$ python3 -q
>>> import numpy as np
>>> np.set_printoptions(precision=2, suppress=True, linewidth=100, legacy="1.25")
>>> J = np.load("mat.npy")
>>> print(J)
[[ 4  4  4  4]
 [ 4  8  8  8]
 [ 4  8 12 12]
 [ 4  8 12 16]]
>>> # symmetric, so the eigenvalues are real
>>> rng = np.random.default_rng(723)
>>> B = J + rng.integers(-2, 3, (4, 1)) @ rng.integers(-2, 3, (1, 4))
>>> B
array([[ 6,  2,  2,  5],
       [ 2, 10, 10,  7],
       [ 8,  4,  8, 14],
       [ 4,  8, 12, 16]])
>>> B - J
array([[ 2, -2, -2,  1],
       [-2,  2,  2, -1],
       [ 4, -4, -4,  2],
       [ 0,  0,  0,  0]])
>>> x0 = np.array([1, -2, 1, 0])
>>> h1 = np.maximum(J @ x0, 0)
>>> print(J * (h1 > 1e-9)[:, None])
[[0 0 0 0]
 [0 0 0 0]
 [0 0 0 0]
 [0 0 0 0]]
>>> print(h1)
[0 0 0 0]
>>> np.maximum(J @ (3 * x0), 0)
array([0, 0, 0, 0])
>>> J.T @ h1
array([0, 0, 0, 0])
>>> f = np.array([-2, 0, 2, 2])
>>> B = J + np.outer(f, np.eye(4)[2])
>>> np.round(np.linalg.det(B) / np.linalg.det(J), 2), round(1 + np.linalg.solve(J, f)[2], 2)
(1.5, 1.5)
>>> print(B)
[[ 4.  4.  2.  4.]
 [ 4.  8.  8.  8.]
 [ 4.  8. 14. 12.]
 [ 4.  8. 14. 16.]]
>>> ev, evecs = np.linalg.eig(B)
>>> np.sort(np.linalg.eigvals(np.linalg.inv(B)))
array([0.03, 0.25, 0.39, 0.91])
>>> np.round(B @ evecs[:, 0] - ev[0] * evecs[:, 0], 2) + 0
array([0., 0., 0., 0.])
>>> np.sort(np.linalg.eigvals(B.T))
array([ 1.1 ,  2.55,  4.  , 34.36])
>>> ev
array([34.36,  4.  ,  1.1 ,  2.55])
>>> labels = rng.permutation(4)
>>> labels
array([3, 0, 1, 2])
>>> B = J[labels][:, labels]
>>> print(B)
[[16  4  8 12]
 [ 4  4  4  4]
 [ 8  4  8  8]
 [12  4  8 12]]
>>> round(np.linalg.det(B), 2), round(float(np.linalg.det(J[labels])), 2)
(256.0, -256.0)
>>> np.diag(B)
array([16,  4,  8, 12])
>>> np.sort(np.abs(np.linalg.eigvals(B)))
array([ 1.13,  1.7 ,  4.  , 33.16])
>>> mat = np.array([[1, 1, -1, 1], [0, 1, 2, 1], [-1, 0, -2, 2], [-1, -2, 2, 0]])
>>> round(np.linalg.det(2 * mat), 2), round(float(np.linalg.det(mat)), 2)
(-256.0, -16.0)
>>> round(np.linalg.det(mat.T), 2)
-16.0
>>> np.einsum("ii->", mat)
0
>>> B = np.array([[0, 3], [3, 0], [0, 1], [1, 3]])
>>> np.einsum("ik,kj->ji", mat, B)
array([[ 4,  4,  2, -6],
       [ 5,  5,  1, -1]])
>>> print(np.einsum("ij->j", mat))
[-1  0  1  4]
>>> np.einsum("ij,ij->i", mat, mat)
array([4, 6, 9, 9])
>>> B = mat + rng.integers(-2, 3, (4, 3)) @ rng.integers(-2, 3, (3, 4))
>>> B
array([[ 1, -1, -1,  2],
       [ 4, -1,  6,  0],
       [-1, -4, -2,  0],
       [ 3, -2,  6,  0]])
>>> np.linalg.matrix_rank(B - mat, tol=1e-8)
3
>>> np.round(np.linalg.svd(B - mat, compute_uv=False), 2) + 0
array([8.24, 4.81, 1.71, 0.  ])
>>> E = np.load("x.npy")
>>> E
array([[ 1.15, -0.09, -1.74],
       [ 3.26, -0.53, -4.77],
       [ 1.73, -0.47, -3.85],
       [ 2.21, -0.63, -3.82],
       [-2.03,  0.08,  2.67],
       [ 3.56,  0.03, -5.18],
       [ 1.07,  0.15, -1.19],
       [-1.4 ,  0.06,  2.05],
       [-2.03,  0.55,  2.75],
       [ 1.55, -0.04, -1.84],
       [ 2.29,  0.4 , -3.29],
       [ 2.76,  0.25, -4.42],
       [-0.82,  0.12,  1.06],
       [-0.4 ,  0.04,  0.2 ],
       [-1.28, -0.01,  1.86],
       [ 1.94, -0.13, -3.05],
       [ 0.86, -0.25, -1.05],
       [-0.53,  0.23,  1.2 ],
       [ 0.11,  0.63, -0.67],
       [ 2.22, -0.35, -3.35],
       [ 1.61, -0.54, -1.91],
       [-0.25, -0.17,  0.21],
       [-0.07, -0.1 , -0.86],
       [ 0.78, -0.56, -1.42]])
>>> q, r_ = np.linalg.qr(mat)
>>> print(q)
[[-0.58  0.   -0.2   0.79]
 [-0.   -0.58  0.79  0.2 ]
 [ 0.58 -0.58 -0.5   0.3 ]
 [ 0.58  0.58  0.3   0.5 ]]
>>> np.round(q.T @ q, 2) + 0
array([[1., 0., 0., 0.],
       [0., 1., 0., 0.],
       [0., 0., 1., 0.],
       [0., 0., 0., 1.]])
>>> np.round(np.trace(q @ q.T), 2)
4.0
>>> np.allclose(r_.T @ r_, mat.T @ mat)
True
>>> B = np.c_[E[:, :1] @ np.array([[-3]]), np.array([-5, 0, -6, 1, -2, -6, 9, 3, 1, 4, 9, -2, 0, -8, -7, -8, -4, -9, -6, 1, -3, 6, -6, 5])]
>>> B
array([[ -3.45,  -5.  ],
       [ -9.78,   0.  ],
       [ -5.19,  -6.  ],
       [ -6.63,   1.  ],
       [  6.09,  -2.  ],
       [-10.68,  -6.  ],
       [ -3.21,   9.  ],
       [  4.2 ,   3.  ],
       [  6.09,   1.  ],
       [ -4.65,   4.  ],
       [ -6.87,   9.  ],
       [ -8.28,  -2.  ],
       [  2.46,   0.  ],
       [  1.2 ,  -8.  ],
       [  3.84,  -7.  ],
       [ -5.82,  -8.  ],
       [ -2.58,  -4.  ],
       [  1.59,  -9.  ],
       [ -0.33,  -6.  ],
       [ -6.66,   1.  ],
       [ -4.83,  -3.  ],
       [  0.75,   6.  ],
       [  0.21,  -6.  ],
       [ -2.34,   5.  ]])
>>> np.linalg.matrix_rank(B)
2
>>> np.round(np.linalg.lstsq(E, B[:, 0])[0], 2) + 0
array([-3.,  0.,  0.])
>>> np.argsort(-np.linalg.norm(E, axis=0).round(6), kind="stable")[:3]
array([2, 0, 1])
>>> [round(float(x), 2) for x in np.linalg.svd(E, compute_uv=False)[:3]]
[15.63, 1.5, 1.17]
>>> print(np.linalg.cond(E) > 100)
False
>>> d = np.linalg.norm(E[:, None] - E[None], axis=-1)
>>> d.mean(axis=1).argmax()
8
>>> np.unravel_index(d.round(6).argmax(), d.shape)
(5, 8)
>>> d[:5, :5]
array([[0.  , 3.72, 2.22, 2.4 , 5.44],
       [3.72, 0.  , 1.79, 1.42, 9.15],
       [2.22, 1.79, 0.  , 0.51, 7.55],
       [2.4 , 1.42, 0.51, 0.  , 7.78],
       [5.44, 9.15, 7.55, 7.78, 0.  ]])
>>> np.flatnonzero(d[8] < d.mean() / 2)
array([ 4,  7,  8, 14])
>>> X = np.load("w.npy")
>>> X
array([[ 0.,  2., -3.,  1.],
       [ 0.,  1., -3.,  2.],
       [ 0., -2.,  0.,  2.],
       [ 0.,  0., -3.,  3.]])
>>> # null space of dimension 2
>>> r = np.linalg.matrix_rank(X)
>>> r
2
>>> null = np.linalg.svd(X)[2][r:].T
>>> print([int(np.linalg.matrix_rank(np.delete(X, i, axis=0))) for i in range(4)])
[2, 2, 2, 2]
>>> [int(np.linalg.matrix_rank(X[:i])) for i in range(1, len(X) + 1)]
[1, 2, 2, 2]
>>> proj = np.triu(np.array([[2, 0, 4, 4], [1, 0, 0, 0], [1, 2, 2, 4], [0, 2, 5, 0]]), 1) + np.eye(4)
>>> B = proj @ X @ np.linalg.inv(proj)
>>> np.linalg.matrix_rank(B)
2
>>> round(float(np.linalg.det(B)), 2)
0.0
>>> B
array([[  0.,  -6., -15.,  81.],
       [  0.,   1.,  -3.,  14.],
       [  0.,  -2., -12.,  62.],
       [  0.,   0.,  -3.,  15.]])
>>> A = np.load("arr.npy")
>>> A
array([[ 1, -1,  1, -1,  1, -1,  1, -1],
       [ 1,  1, -1, -1, -1, -1,  1,  1],
       [ 1, -1, -1,  1,  1, -1, -1,  1]])
>>> B = A / np.linalg.norm(A, axis=1, keepdims=True)
>>> gram = B @ B.T
>>> print(np.argwhere(np.triu(np.abs(gram) > 0.95, 1)))
[]
>>> gram[0].round(2) + 0
array([1., 0., 0.])
>>> (np.abs(gram) > 0.9).astype(int)
array([[1, 0, 0],
       [0, 1, 0],
       [0, 0, 1]])
>>> np.degrees(np.arccos(np.clip(gram[0, 2], -1, 1)))
90.0
>>> w1 = np.array([[2, 2, 2, 1, 3],
...     [3, 2, 0, 1, 1],
...     [0, 0, 1, 0, 2],
...     [3, 0, 1, 1, 1],
...     [0, 3, 0, 0, 2],
...     [0, 2, 0, 2, 1],
...     [0, 1, 0, 3, 0],
...     [0, 3, 2, 0, 1]])
>>> b = np.array([7, 4, 4, 1, -4])
>>> hid = np.maximum(A @ w1 + b, 0)
>>> (hid > 0).astype(int)
array([[1, 1, 1, 1, 0],
       [1, 1, 1, 1, 0],
       [1, 1, 1, 0, 0]])
>>> (hid > 0).mean(axis=0)
array([1.  , 1.  , 1.  , 0.67, 0.  ])
>>> W2 = np.array([[2, -2, -3], [4, -2, 4], [0, -1, 0], [5, -4, -1], [-3, 0, -1]])
>>> print(w1 @ W2)
[[  8 -14  -2]
 [ 16 -14  -3]
 [ -6  -1  -2]
 [  8 -11 -11]
 [  6  -6  10]
 [ 15 -12   5]
 [ 19 -14   1]
 [  9  -8  11]]
>>> (hid @ W2).round(6).argmax(axis=1)
array([0, 0, 0])
